% python3 -q
>>> import numpy as np
>>> import numpy.linalg as la
>>> np.set_printoptions(precision=3, suppress=True, linewidth=120)
>>> tidy = lambda a: np.round(a, 3) + 0
>>> M = np.load("case14.npy")
>>> M
array([[-2, -2, -2,  2,  0,  1,  0],
       [ 2, -2, -2, -1,  2,  2,  2],
       [ 1, -1,  0, -1, -1, -2,  0],
       [ 1, -1,  0, -2,  0, -1, -2],
       [ 1, -1,  0, -1, -1, -2,  0],
       [-2, -1,  0,  1,  2,  0, -1],
       [ 1, -1,  1,  2,  0, -2, -2],
       [-2,  2,  2, -1, -2,  0,  1],
       [-1, -2,  0,  1,  0, -2,  0],
       [ 2,  2,  1,  2, -2, -2,  1]])
>>> Uu, sigma, VT = la.svd(M, full_matrices=False)
>>> tidy(Uu.T @ Uu)
array([[1., 0., 0., 0., 0., 0., 0.],
       [0., 1., 0., 0., 0., 0., 0.],
       [0., 0., 1., 0., 0., 0., 0.],
       [0., 0., 0., 1., 0., 0., 0.],
       [0., 0., 0., 0., 1., 0., 0.],
       [0., 0., 0., 0., 0., 1., 0.],
       [0., 0., 0., 0., 0., 0., 1.]])
>>> (sigma > 1e-8).sum()
np.int64(7)
>>> np.abs(Uu[:, 0]).round(6).argmax()
np.int64(9)
>>> tidy(sigma / sigma[0])
array([1.   , 0.822, 0.769, 0.595, 0.461, 0.27 , 0.123])
>>> tidy(VT @ VT.T)
array([[1., 0., 0., 0., 0., 0., 0.],
       [0., 1., 0., 0., 0., 0., 0.],
       [0., 0., 1., 0., 0., 0., 0.],
       [0., 0., 0., 1., 0., 0., 0.],
       [0., 0., 0., 0., 1., 0., 0.],
       [0., 0., 0., 0., 0., 1., 0.],
       [0., 0., 0., 0., 0., 0., 1.]])
>>> tidy(sigma)
array([7.044, 5.793, 5.419, 4.189, 3.249, 1.901, 0.865])
>>> np.allclose(Uu * sigma @ VT, M)
True
>>> tidy(Uu.T @ M @ VT.T)
array([[7.044, 0.   , 0.   , 0.   , 0.   , 0.   , 0.   ],
       [0.   , 5.793, 0.   , 0.   , 0.   , 0.   , 0.   ],
       [0.   , 0.   , 5.419, 0.   , 0.   , 0.   , 0.   ],
       [0.   , 0.   , 0.   , 4.189, 0.   , 0.   , 0.   ],
       [0.   , 0.   , 0.   , 0.   , 3.249, 0.   , 0.   ],
       [0.   , 0.   , 0.   , 0.   , 0.   , 1.901, 0.   ],
       [0.   , 0.   , 0.   , 0.   , 0.   , 0.   , 0.865]])
>>> tidy(np.sqrt((sigma ** 2).sum())), tidy(la.norm(M))
(np.float64(12.042), np.float64(12.042))
>>> Y = np.array([[-3, -2], [1, 3], [-1, 1], [-1, -2], [3, -1], [-3, 1], [-2, 0]])
>>> la.matrix_rank(M @ Y)
np.int64(2)
>>> M @ Y
array([[  1,  -7],
       [ -9, -10],
       [  0,  -4],
       [  5,  -2],
       [  0,  -4],
       [ 12,  -3],
       [  3, -10],
       [ -1,  16],
       [  6,  -8],
       [ -9,  -1]])
>>> np.einsum("ij->j", M)
array([ 1, -7,  0,  2, -2, -8, -1])
>>> np.einsum("ij,ij->i", M, M)
array([17, 25,  8, 11,  8, 11, 15, 18, 10, 22])
>>> np.vstack([M, Y.T]).shape
(12, 7)
>>> np.einsum("ik,kj->ij", M, Y)
array([[  1,  -7],
       [ -9, -10],
       [  0,  -4],
       [  5,  -2],
       [  0,  -4],
       [ 12,  -3],
       [  3, -10],
       [ -1,  16],
       [  6,  -8],
       [ -9,  -1]])
>>> A = np.loadtxt("layer2.csv", delimiter=",")
>>> A
array([[2., 3., 2., 3., 1., 4., 3., 3., 4.],
       [0., 4., 0., 1., 3., 1., 3., 3., 4.],
       [0., 0., 4., 5., 1., 3., 0., 1., 0.],
       [0., 0., 0., 3., 1., 3., 4., 2., 1.],
       [0., 0., 0., 0., 0., 3., 5., 3., 4.],
       [0., 0., 0., 0., 0., 3., 2., 4., 0.],
       [0., 0., 0., 0., 0., 0., 5., 5., 2.],
       [0., 0., 0., 0., 0., 0., 0., 2., 0.],
       [0., 0., 0., 0., 0., 0., 0., 0., 3.]])
>>> # triangular
>>> np.prod(np.diag(A)), tidy(la.det(A))
(np.float64(0.0), np.float64(0.0))
>>> tidy(np.sort(la.eigvals(A)))
array([0., 2., 2., 3., 3., 3., 4., 4., 5.])
>>> A @ A
array([[ 4., 18., 12., 28., 16., 41., 55., 63., 45.],
       [ 0., 16.,  0.,  7., 13., 19., 48., 48., 47.],
       [ 0.,  0., 16., 35.,  9., 39., 31., 31.,  9.],
       [ 0.,  0.,  0.,  9.,  3., 21., 43., 45., 18.],
       [ 0.,  0.,  0.,  0.,  0.,  9., 31., 43., 22.],
       [ 0.,  0.,  0.,  0.,  0.,  9., 16., 30.,  4.],
       [ 0.,  0.,  0.,  0.,  0.,  0., 25., 35., 16.],
       [ 0.,  0.,  0.,  0.,  0.,  0.,  0.,  4.,  0.],
       [ 0.,  0.,  0.,  0.,  0.,  0.,  0.,  0.,  9.]])
